$ ipython --no-banner

In [1]: import numpy as np

In [2]: np.set_printoptions(precision=2, suppress=True, linewidth=120, floatmode="fixed")

In [3]: def tidy(a):
   ...:     return np.round(a, 2) + 0
   ...: 

In [4]: out = np.array([[2, 0], [3, 3], [0, 2], [3, 1], [1, 2], [3, 0], [3, 0], [0, 3]])

In [5]: data = np.block([[np.zeros((8, 8)), out], [out.T, np.zeros((2, 2))]])

In [6]: print(data)
[[0.00 0.00 0.00 0.00 0.00 0.00 0.00 0.00 2.00 0.00]
 [0.00 0.00 0.00 0.00 0.00 0.00 0.00 0.00 3.00 3.00]
 [0.00 0.00 0.00 0.00 0.00 0.00 0.00 0.00 0.00 2.00]
 [0.00 0.00 0.00 0.00 0.00 0.00 0.00 0.00 3.00 1.00]
 [0.00 0.00 0.00 0.00 0.00 0.00 0.00 0.00 1.00 2.00]
 [0.00 0.00 0.00 0.00 0.00 0.00 0.00 0.00 3.00 0.00]
 [0.00 0.00 0.00 0.00 0.00 0.00 0.00 0.00 3.00 0.00]
 [0.00 0.00 0.00 0.00 0.00 0.00 0.00 0.00 0.00 3.00]
 [2.00 3.00 0.00 3.00 1.00 3.00 3.00 0.00 0.00 0.00]
 [0.00 3.00 2.00 1.00 2.00 0.00 0.00 3.00 0.00 0.00]]

In [7]: print(tidy(data @ np.linalg.pinv(data) @ data))
[[0.00 0.00 0.00 0.00 0.00 0.00 0.00 0.00 2.00 0.00]
 [0.00 0.00 0.00 0.00 0.00 0.00 0.00 0.00 3.00 3.00]
 [0.00 0.00 0.00 0.00 0.00 0.00 0.00 0.00 0.00 2.00]
 [0.00 0.00 0.00 0.00 0.00 0.00 0.00 0.00 3.00 1.00]
 [0.00 0.00 0.00 0.00 0.00 0.00 0.00 0.00 1.00 2.00]
 [0.00 0.00 0.00 0.00 0.00 0.00 0.00 0.00 3.00 0.00]
 [0.00 0.00 0.00 0.00 0.00 0.00 0.00 0.00 3.00 0.00]
 [0.00 0.00 0.00 0.00 0.00 0.00 0.00 0.00 0.00 3.00]
 [2.00 3.00 0.00 3.00 1.00 3.00 3.00 0.00 0.00 0.00]
 [0.00 3.00 2.00 1.00 2.00 0.00 0.00 3.00 0.00 0.00]]

In [8]: print(np.abs(np.diag(np.linalg.qr(data)[1])) > 1e-9)
[ True  True False False False False False False  True  True]

In [9]: print(tidy(np.trace(np.linalg.pinv(data) @ data)))
4.0

In [10]: m1 = np.array([[2.0, 5.0, 0.0, 0.0, 0.0, 0.0, 0.0],
    ...:     [5.0, 2.0, 5.0, 0.0, 0.0, 0.0, 0.0],
    ...:     [0.0, 5.0, -1.0, 5.0, 0.0, 0.0, 0.0],
    ...:     [0.0, 0.0, 5.0, 2.0, 5.0, 0.0, 0.0],
    ...:     [0.0, 0.0, 0.0, 5.0, 2.0, 5.0, 0.0],
    ...:     [0.0, 0.0, 0.0, 0.0, 5.0, -1.0, 5.0],
    ...:     [0.0, 0.0, 0.0, 0.0, 0.0, 5.0, 1.0]])

In [11]: t = np.radians(45)

In [12]: Rm = np.eye(7)

In [13]: Rm[2, 2] = Rm[0, 0] = np.cos(t)

In [14]: Rm[2, 0], Rm[0, 2] = -np.sin(t), np.sin(t)

In [15]: print(tidy(Rm))
[[ 0.71  0.00  0.71  0.00  0.00  0.00  0.00]
 [ 0.00  1.00  0.00  0.00  0.00  0.00  0.00]
 [-0.71  0.00  0.71  0.00  0.00  0.00  0.00]
 [ 0.00  0.00  0.00  1.00  0.00  0.00  0.00]
 [ 0.00  0.00  0.00  0.00  1.00  0.00  0.00]
 [ 0.00  0.00  0.00  0.00  0.00  1.00  0.00]
 [ 0.00  0.00  0.00  0.00  0.00  0.00  1.00]]

In [16]: out = m1 @ Rm.T

In [17]: print(tidy(np.abs(out - m1).max(axis=0)))
[3.54 0.00 5.00 0.00 0.00 0.00 0.00]

In [18]: print(np.allclose(np.linalg.norm(m1, axis=1), np.linalg.norm(out, axis=1)))
True

In [19]: print(tidy(np.linalg.det(Rm)), tidy(np.trace(Rm)))
1.0 6.41

In [20]: print(np.allclose(m1 @ m1.T, out @ out.T))
True

In [21]: J = np.loadtxt("m.csv", delimiter=",")

In [22]: print(J)
[[-2.00 -1.00  0.00  0.00  0.00  0.00]
 [-1.00  2.00  0.00  0.00  0.00  0.00]
 [ 2.00  0.00  0.00  0.00  0.00  0.00]
 [ 0.00  0.00 -2.00 -1.00  0.00  0.00]
 [ 0.00  0.00 -1.00  2.00  0.00  0.00]
 [ 0.00  0.00  2.00  0.00  0.00  0.00]
 [ 0.00  0.00  0.00  0.00 -2.00 -1.00]
 [ 0.00  0.00  0.00  0.00 -1.00  2.00]
 [ 0.00  0.00  0.00  0.00  2.00  0.00]]

In [23]: P = J @ np.linalg.solve(J.T @ J, J.T)

In [24]: print(np.trace(P))
6.0

In [25]: print(tidy(np.linalg.eigvalsh(P)))
[0.00 0.00 0.00 1.00 1.00 1.00 1.00 1.00 1.00]

In [26]: print(tidy(np.diag(P)))
[0.64 0.91 0.44 0.64 0.91 0.44 0.64 0.91 0.44]

In [27]: print(np.linalg.matrix_rank(np.eye(9) - P))
3

In [28]: print(tidy(P @ J[:, 2]))
[ 0.00  0.00  0.00 -2.00 -1.00  2.00  0.00  0.00  0.00]

In [29]: q, vecs = np.linalg.qr(J[:, :3])[0], np.linalg.qr(J[:, 3:])[0]

In [30]: sig = np.linalg.svd(q.T @ vecs, compute_uv=False)

In [31]: print(np.degrees(np.arccos(sig.clip(0, 1))))
[90.00 90.00 90.00]

In [32]: print(tidy(sig))
[0.00 0.00 0.00]

In [33]: x0 = np.array([-2, 2, 1, -2, 0, 1])

In [34]: y = J @ x0

In [35]: print(tidy(np.linalg.pinv(J) @ J))
[[1.00 0.00 0.00 0.00 0.00 0.00]
 [0.00 1.00 0.00 0.00 0.00 0.00]
 [0.00 0.00 1.00 0.00 0.00 0.00]
 [0.00 0.00 0.00 1.00 0.00 0.00]
 [0.00 0.00 0.00 0.00 1.00 0.00]
 [0.00 0.00 0.00 0.00 0.00 1.00]]

In [36]: print(tidy(np.linalg.lstsq(J, y)[0]))
[-2.00  2.00  1.00 -2.00  0.00  1.00]

In [37]: rng = np.random.default_rng(33)

In [38]: y = y + 0.05 * rng.normal(size=9)

In [39]: print(tidy(y))
[ 2.02  5.97 -3.97  0.00 -5.08  2.05 -1.00  2.03  0.09]

In [40]: beta, *_ = np.linalg.lstsq(J, y)

In [41]: print(beta.round())
[-2.00  2.00  1.00 -2.00  0.00  1.00]

In [42]: print(tidy(J.T @ (y - J @ beta)))
[0.00 0.00 0.00 0.00 0.00 0.00]

In [43]: print(np.linalg.matrix_rank(J))
6

In [44]: np.zeros(9, 6)
TypeError: Cannot interpret '6' as a data type


In [45]: print(np.diff(J, axis=0))
[[ 1.00  3.00  0.00  0.00  0.00  0.00]
 [ 3.00 -2.00  0.00  0.00  0.00  0.00]
 [-2.00  0.00 -2.00 -1.00  0.00  0.00]
 [ 0.00  0.00  1.00  3.00  0.00  0.00]
 [ 0.00  0.00  3.00 -2.00  0.00  0.00]
 [ 0.00  0.00 -2.00  0.00 -2.00 -1.00]
 [ 0.00  0.00  0.00  0.00  1.00  3.00]
 [ 0.00  0.00  0.00  0.00  3.00 -2.00]]

In [46]: print(J.sum(axis=0))
[-1.00  1.00 -1.00  1.00 -1.00  1.00]

In [47]: print(np.unravel_index(np.abs(J).argmax(), J.shape))
(np.int64(0), np.int64(0))

In [48]: print(tidy(J.mean(axis=0)))
[-0.11  0.11 -0.11  0.11 -0.11  0.11]

In [49]: E = np.load("mat.npy")

In [50]: print(E)
[[3.00 1.00 0.00 0.00 0.00 0.00 0.00 0.00 0.00]
 [0.00 3.00 1.00 0.00 0.00 0.00 0.00 0.00 0.00]
 [0.00 0.00 3.00 1.00 0.00 0.00 0.00 0.00 0.00]
 [0.00 0.00 0.00 3.00 1.00 0.00 0.00 0.00 0.00]
 [0.00 0.00 0.00 0.00 3.00 1.00 0.00 0.00 0.00]
 [0.00 0.00 0.00 0.00 0.00 3.00 1.00 0.00 0.00]
 [0.00 0.00 0.00 0.00 0.00 0.00 3.00 1.00 0.00]
 [0.00 0.00 0.00 0.00 0.00 0.00 0.00 3.00 1.00]
 [0.00 0.00 0.00 0.00 0.00 0.00 0.00 0.00 3.00]]

In [51]: # triangular, det is the product of the diagonal

In [52]: T = np.stack([E, 3 * E, E[::-1]])

In [53]: print(T.sum(axis=0))
[[12.00  4.00  0.00  0.00  0.00  0.00  0.00  0.00  3.00]
 [ 0.00 12.00  4.00  0.00  0.00  0.00  0.00  3.00  1.00]
 [ 0.00  0.00 12.00  4.00  0.00  0.00  3.00  1.00  0.00]
 [ 0.00  0.00  0.00 12.00  4.00  3.00  1.00  0.00  0.00]
 [ 0.00  0.00  0.00  0.00 15.00  5.00  0.00  0.00  0.00]
 [ 0.00  0.00  0.00  3.00  1.00 12.00  4.00  0.00  0.00]
 [ 0.00  0.00  3.00  1.00  0.00  0.00 12.00  4.00  0.00]
 [ 0.00  3.00  1.00  0.00  0.00  0.00  0.00 12.00  4.00]
 [ 3.00  1.00  0.00  0.00  0.00  0.00  0.00  0.00 12.00]]

In [54]: print(np.einsum("bij,cij->bc", T, T))
[[ 89.00 267.00  10.00]
 [267.00 801.00  30.00]
 [ 10.00  30.00  89.00]]

In [55]: print(np.linalg.matrix_rank(T))
[9 9 9]

In [56]: print(np.linalg.matrix_rank(T.reshape(3, -1)))
2

In [57]: z = rng.permutation(9)

In [58]: print(z)
[0 5 3 7 4 8 2 1 6]

In [59]: out = E[z][:, z]

In [60]: print(tidy(np.sort(np.abs(np.linalg.eigvals(out)))))
[3.00 3.00 3.00 3.00 3.00 3.00 3.00 3.00 3.00]

In [61]: print(np.allclose(out, E))
False

In [62]: print(tidy(np.linalg.det(out)), tidy(np.linalg.det(E[z])))
19683.0 19683.0

In [63]: print(out)
[[3.00 0.00 0.00 0.00 0.00 0.00 0.00 1.00 0.00]
 [0.00 3.00 0.00 0.00 0.00 0.00 0.00 0.00 1.00]
 [0.00 0.00 3.00 0.00 1.00 0.00 0.00 0.00 0.00]
 [0.00 0.00 0.00 3.00 0.00 1.00 0.00 0.00 0.00]
 [0.00 1.00 0.00 0.00 3.00 0.00 0.00 0.00 0.00]
 [0.00 0.00 0.00 0.00 0.00 3.00 0.00 0.00 0.00]
 [0.00 0.00 1.00 0.00 0.00 0.00 3.00 0.00 0.00]
 [0.00 0.00 0.00 0.00 0.00 0.00 1.00 3.00 0.00]
 [0.00 0.00 0.00 1.00 0.00 0.00 0.00 0.00 3.00]]

In [64]: print(np.diag(out))
[3.00 3.00 3.00 3.00 3.00 3.00 3.00 3.00 3.00]
